>>> import numpy as np
>>> np.set_printoptions(precision=1, suppress=True, linewidth=120)
>>> def rnd(a):
...     return np.round(a, 1) + 0
... 
>>> J = np.load("case16.npy")
>>> J
array([[ 1. ,  0. ,  0. ,  0. ],
       [ 0. ,  0.8,  0. , -0.6],
       [ 0. ,  0. ,  1. ,  0. ],
       [ 0. ,  0.6,  0. ,  0.8]])
>>> M2 = np.linalg.inv(J)
>>> np.allclose(M2, J.T)
True
>>> rnd(np.linalg.det(J) * M2)
array([[ 1. ,  0. ,  0. ,  0. ],
       [ 0. ,  0.8,  0. ,  0.6],
       [ 0. ,  0. ,  1. ,  0. ],
       [ 0. , -0.6,  0. ,  0.8]])
>>> rnd(np.linalg.cond(J))
np.float64(1.0)
>>> rnd(M2)
array([[ 1. ,  0. ,  0. ,  0. ],
       [ 0. ,  0.8,  0. ,  0.6],
       [ 0. ,  0. ,  1. ,  0. ],
       [ 0. , -0.6,  0. ,  0.8]])
>>> (np.abs(M2) > 1e-9).astype(int)
array([[1, 0, 0, 0],
       [0, 1, 0, 1],
       [0, 0, 1, 0],
       [0, 1, 0, 1]])
>>> rnd(np.trace(M2))
np.float64(3.6)
>>> rnd(np.sort(np.abs(np.linalg.eigvals(M2))))
array([1., 1., 1., 1.])
>>> rnd(M2 @ M2)
array([[ 1. ,  0. ,  0. ,  0. ],
       [ 0. ,  0.3,  0. ,  1. ],
       [ 0. ,  0. ,  1. ,  0. ],
       [ 0. , -1. ,  0. ,  0.3]])
>>> np.allclose(M2 @ M2.T, M2.T @ M2)
True
>>> rnd(np.linalg.det(M2))
np.float64(1.0)
>>> rnd(np.linalg.pinv(J))
array([[ 1. ,  0. ,  0. ,  0. ],
       [ 0. ,  0.8,  0. ,  0.6],
       [ 0. ,  0. ,  1. ,  0. ],
       [ 0. , -0.6,  0. ,  0.8]])
>>> rnd(np.linalg.norm(J, axis=0))
array([1., 1., 1., 1.])
>>> W0 = np.array([[4, -1, 0, -1], [0, 9, 4, 6], [0, -4, -7, 4]])
>>> W0[0] = W0[1]
>>> W0
array([[ 0,  9,  4,  6],
       [ 0,  9,  4,  6],
       [ 0, -4, -7,  4]])
>>> np.unique(W0.round(6), axis=0).shape
(2, 4)
>>> np.linalg.lstsq(W0[:-1].T, W0[-1])[2]
np.int32(1)
>>> rnd(np.trace(np.linalg.pinv(W0) @ W0))
np.float64(2.0)
>>> np.abs(np.diag(np.linalg.qr(W0)[1])) > 1e-9
array([False,  True,  True])
